% ipython --no-banner

In [1]: import numpy as np

In [2]: np.set_printoptions(suppress=True, linewidth=200)

In [3]: def rd(a):
   ...:     return np.round(a, 2) + 0
   ...: 

In [4]: sigma = 3 * 0.2 ** np.arange(3)

In [5]: rng = np.random.default_rng(39)

In [6]: X = rng.normal(size=(20, 3)) * rng.permutation(sigma)

In [7]: rd(X)
Out[7]: 
array([[ 0.  ,  0.18,  0.55],
       [-0.1 , -0.7 ,  1.03],
       [ 0.05,  1.14, -1.83],
       [ 0.05,  0.1 , -0.65],
       [-0.15, -0.88,  5.86],
       [-0.06,  1.22,  2.14],
       [-0.07,  0.28, -4.5 ],
       [-0.06,  0.02,  1.02],
       [-0.06, -0.6 , -0.4 ],
       [ 0.02, -0.21, -0.34],
       [ 0.12,  0.82,  4.12],
       [-0.09, -0.2 ,  1.98],
       [ 0.05,  0.98,  0.1 ],
       [ 0.12, -0.25, -1.67],
       [-0.03,  0.72, -5.31],
       [-0.07, -0.67, -0.39],
       [ 0.1 ,  0.34,  1.63],
       [-0.16,  0.25,  4.44],
       [ 0.05,  0.81, -3.4 ],
       [ 0.04,  0.65, -0.18]])

In [8]: Ac = X - X.mean(axis=0)

In [9]: evecs = np.linalg.svd(Ac)[2][:2]

In [10]: M2 = Ac - Ac @ evecs.T @ evecs

In [11]: rd(np.cov(Ac @ evecs.T, rowvar=False))
Out[11]: 
array([[7.96, 0.  ],
       [0.  , 0.38]])

In [12]: np.linalg.norm(M2, axis=1).round(6).argmax()
Out[12]: np.int64(13)

In [13]: W0 = np.load("out7.npy")

In [14]: W0
Out[14]: 
array([[ 2,  2, -2,  1],
       [ 3,  1, -1,  3],
       [ 2,  3, -3,  2],
       [ 0,  1, -1,  3]])

In [15]: Uu, sigma, Vt = np.linalg.svd(W0)

In [16]: rd(sigma)
Out[16]: array([7.73, 2.53, 1.95, 0.  ])

In [17]: M2 = Uu[:, :3] @ np.diag(sigma[:3]) @ Vt[:3]

In [18]: rd(M2)
Out[18]: 
array([[ 2.,  2., -2.,  1.],
       [ 3.,  1., -1.,  3.],
       [ 2.,  3., -3.,  2.],
       [ 0.,  1., -1.,  3.]])

In [19]: np.linalg.matrix_rank(W0, rtol=0.05)
Out[19]: np.int64(3)

In [20]: idx = rng.permutation(4)

In [21]: idx
Out[21]: array([2, 1, 0, 3])

In [22]: M2 = W0[idx][:, idx]

In [23]: np.trace(M2)
Out[23]: np.int64(3)

In [24]: rd(np.sort(np.abs(np.linalg.eigvals(M2))))
Out[24]: array([0.  , 2.15, 2.58, 3.42])

In [25]: E = np.eye(3, dtype=int)[rng.permutation(3)] * np.array([2, 3, 3])

In [26]: E
Out[26]: 
array([[0, 3, 0],
       [0, 0, 3],
       [2, 0, 0]])

In [27]: r0, r1 = E[2], E[0]

In [28]: r0 @ r1
Out[28]: np.int64(0)

In [29]: pr = (r0 @ r1) / (r0 @ r0) * r0

In [30]: pr
Out[30]: array([0., 0., 0.])

In [31]: rd(np.linalg.norm(r0 + r1) ** 2 + np.linalg.norm(r0 - r1) ** 2)
Out[31]: np.float64(26.0)

In [32]: np.outer(r0, r1)
Out[32]: 
array([[0, 6, 0],
       [0, 0, 0],
       [0, 0, 0]])

In [33]: (r1 - pr) @ r0
Out[33]: np.float64(0.0)

In [34]: M2 = E ** -1
ValueError: Integers to negative integer powers are not allowed.


In [35]: M2 = np.linalg.inv(E)

In [36]: rd(M2)
Out[36]: 
array([[0.  , 0.  , 0.5 ],
       [0.33, 0.  , 0.  ],
       [0.  , 0.33, 0.  ]])

In [37]: rd(np.linalg.slogdet(E)[0])
Out[37]: np.float64(1.0)

In [38]: rd(np.linalg.inv(M2))
Out[38]: 
array([[0., 3., 0.],
       [0., 0., 3.],
       [2., 0., 0.]])

In [39]: arr = np.array([[0, 1], [-3, -2]])

In [40]: arr[-1] = arr[0] + -2 * arr[1]

In [41]: arr
Out[41]: 
array([[0, 1],
       [6, 5]])

In [42]: C2 = arr.T @ arr

In [43]: np.linalg.matrix_rank(C2)
Out[43]: np.int64(2)

In [44]: rd(np.linalg.eigvalsh(C2)[::-1])
Out[44]: array([61.41,  0.59])

In [45]: (arr @ arr.T).shape
Out[45]: (2, 2)

In [46]: C2
Out[46]: 
array([[36, 30],
       [30, 26]])

In [47]: F = np.array([[0, 0, 0], [0, 5, -6], [0, -6, 8]])

In [48]: ang = np.radians(72)

In [49]: R = np.eye(3)

In [50]: R[0, 0] = R[1, 1] = np.cos(ang)

In [51]: R[0, 1], R[1, 0] = -np.sin(ang), np.sin(ang)

In [52]: rd(R)
Out[52]: 
array([[ 0.31, -0.95,  0.  ],
       [ 0.95,  0.31,  0.  ],
       [ 0.  ,  0.  ,  1.  ]])

In [53]: M2 = F @ R.T

In [54]: np.allclose(F @ F.T, M2 @ M2.T)
Out[54]: True

In [55]: rd(np.linalg.svd(F, compute_uv=False)), rd(np.linalg.svd(M2, compute_uv=False))
Out[55]: (array([12.68,  0.32,  0.  ]), array([12.68,  0.32,  0.  ]))

In [56]: rd(M2)
Out[56]: 
array([[ 0.  ,  0.  ,  0.  ],
       [-4.76,  1.55, -6.  ],
       [ 5.71, -1.85,  8.  ]])

In [57]: m1 = np.load("case13.npy")

In [58]: m1
Out[58]: 
array([[ 0.52, -2.37,  2.52],
       [ 5.78,  2.07,  5.86],
       [-4.64, -2.4 , -3.31],
       [-0.63,  0.04, -1.27],
       [ 3.7 ,  0.41,  3.84],
       [ 1.17,  0.76,  1.4 ],
       [ 4.59,  1.11,  5.03],
       [-2.55, -2.26,  0.54],
       [ 6.53,  1.44,  6.7 ],
       [ 0.26, -0.85,  2.07],
       [ 0.75, -2.1 ,  3.15],
       [-1.02,  1.04, -3.1 ],
       [ 0.88, -1.49,  3.06],
       [-0.4 , -2.18,  2.35],
       [ 5.22,  1.64,  5.48]])

In [59]: x = np.array([-2, -5, -6, 8])

In [60]: W0 * x
Out[60]: 
array([[ -4, -10,  12,   8],
       [ -6,  -5,   6,  24],
       [ -4, -15,  18,  16],
       [  0,  -5,   6,  24]])

In [61]: W0 @ x
Out[61]: array([ 6, 19, 15, 25])

In [62]: (W0 @ x).argmax()
Out[62]: np.int64(3)

In [63]: np.linalg.norm(W0 @ x) <= np.linalg.norm(W0, 2) * np.linalg.norm(x) + 1e-9
Out[63]: np.True_

In [64]: np.einsum("ij,j->i", W0, x)
Out[64]: array([ 6, 19, 15, 25])

In [65]: W0 @ np.ones(4)
Out[65]: array([3., 6., 4., 3.])

In [66]: x = np.array([3, 0, 2])

In [67]: rhs = m1 @ x

In [68]: rd(np.linalg.lstsq(m1, rhs)[0])
Out[68]: array([3., 0., 2.])

In [69]: rd(np.linalg.solve(m1.T @ m1, m1.T @ rhs))
Out[69]: array([3., 0., 2.])

In [70]: np.linalg.solve(m1, rhs)
LinAlgError: Last 2 dimensions of the array must be square


In [71]: rhs = rhs + 0.05 * rng.normal(size=15)

In [72]: rd(rhs)
Out[72]: array([  6.57,  29.  , -20.58,  -4.44,  18.76,   6.31,  23.85,  -6.52,  33.  ,   4.84,   8.58,  -9.29,   8.79,   3.49,  26.66])

In [73]: b, *_ = np.linalg.lstsq(m1, rhs)

In [74]: rd(b)
Out[74]: array([2.99, 0.01, 2.01])

In [75]: b.round()
Out[75]: array([3., 0., 2.])

In [76]: rd(np.linalg.norm(rhs - m1 @ b))
Out[76]: np.float64(0.14)

In [77]: K = np.loadtxt("sample9.csv", delimiter=",")

In [78]: K
Out[78]: 
array([[ 0.,  0.,  0.],
       [ 0., 16., 16.],
       [ 0., 16., 16.]])

In [79]: Uu, sigma, Vt = np.linalg.svd(K)

In [80]: np.argmax(sigma[:-1] / (sigma[1:] + 1e-6)) + 1
Out[80]: np.int64(1)

In [81]: M2 = Uu[:, :1] @ np.diag(sigma[:1]) @ Vt[:1]

In [82]: np.linalg.matrix_rank(M2)
Out[82]: np.int64(1)

In [83]: rd(np.linalg.norm(K - M2) / np.linalg.norm(K))
Out[83]: np.float64(0.0)

In [84]: rank = np.linalg.matrix_rank(K)

In [85]: rank
Out[85]: np.int64(1)

In [86]: ns = np.linalg.svd(K)[2][rank:].T

In [87]: [int(np.linalg.matrix_rank(K[:i])) for i in range(1, len(K) + 1)]
Out[87]: [0, 1, 1]

In [88]: np.linalg.matrix_rank(K.T @ K), np.linalg.matrix_rank(K @ K.T)
Out[88]: (np.int64(1), np.int64(1))

In [89]: rd(K @ ns)
Out[89]: 
array([[0., 0.],
       [0., 0.],
       [0., 0.]])

In [90]: [round(float(x), 2) for x in np.linalg.svd(K, compute_uv=False)[:3]]
Out[90]: [32.0, 0.0, 0.0]

In [91]: rd(np.linalg.norm(K, 2) / np.linalg.norm(K))
Out[91]: np.float64(1.0)

In [92]: np.argsort(-np.linalg.norm(K, axis=0).round(6), kind="stable")[:3]
Out[92]: array([1, 2, 0])

In [93]: np.allclose(K[:-1].T @ np.linalg.lstsq(K[:-1].T, K[-1])[0], K[-1])
Out[93]: True

In [94]: np.abs(np.diag(np.linalg.qr(K)[1])) > 1e-9
Out[94]: array([False,  True, False])

In [95]: rd(K @ np.linalg.pinv(K) @ K)
Out[95]: 
array([[ 0.,  0.,  0.],
       [ 0., 16., 16.],
       [ 0., 16., 16.]])

In [96]: rd(np.sort(np.linalg.eigvals(K).real))
Out[96]: array([ 0.,  0., 32.])

In [97]: (K != 0).astype(int)
Out[97]: 
array([[0, 0, 0],
       [0, 1, 1],
       [0, 1, 1]])

In [98]: np.flatnonzero(np.linalg.matrix_power((K != 0) + (K.T != 0) + np.eye(3), 3)[2])
Out[98]: array([1, 2])

In [99]: feats = np.loadtxt("w.csv", delimiter=",")

In [100]: feats
Out[100]: 
array([[ 20. ,  -2.3,   0.6],
       [-26. ,  -0.3,  -1. ],
       [  6. ,   0. ,  -1. ],
       [ -2. ,   0.1,  -0.2]])

In [101]: rd(np.linalg.norm(feats, 2) / np.linalg.norm(feats))
Out[101]: np.float64(1.0)

In [102]: [round(float(x), 2) for x in np.linalg.svd(feats, compute_uv=False)[:3]]
Out[102]: [33.44, 2.02, 1.21]

In [103]: round(np.log10(np.linalg.cond(feats)))
Out[103]: 1

In [104]: np.linalg.matrix_rank(feats, rtol=0.1)
Out[104]: np.int64(1)

In [105]: np.argsort(-np.linalg.norm(feats, axis=0).round(6), kind="stable")[:3]
Out[105]: array([0, 1, 2])

In [106]: np.linalg.cond(feats) > 100
Out[106]: np.False_

In [107]: rd(np.abs(np.linalg.svd(feats)[2][-1]))
Out[107]: array([0.03, 0.01, 1.  ])

In [108]: ang = np.radians(60)

In [109]: R = np.eye(3)

In [110]: R[1, 1] = R[0, 0] = np.cos(ang)

In [111]: R[1, 0], R[0, 1] = -np.sin(ang), np.sin(ang)

In [112]: rd(R)
Out[112]: 
array([[ 0.5 ,  0.87,  0.  ],
       [-0.87,  0.5 ,  0.  ],
       [ 0.  ,  0.  ,  1.  ]])

In [113]: M2 = feats @ R.T

In [114]: rd(np.abs(M2 - feats).max(axis=0))
Out[114]: array([12.74, 22.67,  0.  ])

In [115]: rd(M2)
Out[115]: 
array([[  8.01, -18.47,   0.6 ],
       [-13.26,  22.37,  -1.  ],
       [  3.  ,  -5.2 ,  -1.  ],
       [ -0.91,   1.78,  -0.2 ]])

In [116]: rd(np.linalg.svd(feats, compute_uv=False)), rd(np.linalg.svd(M2, compute_uv=False))
Out[116]: (array([33.44,  2.02,  1.21]), array([33.44,  2.02,  1.21]))
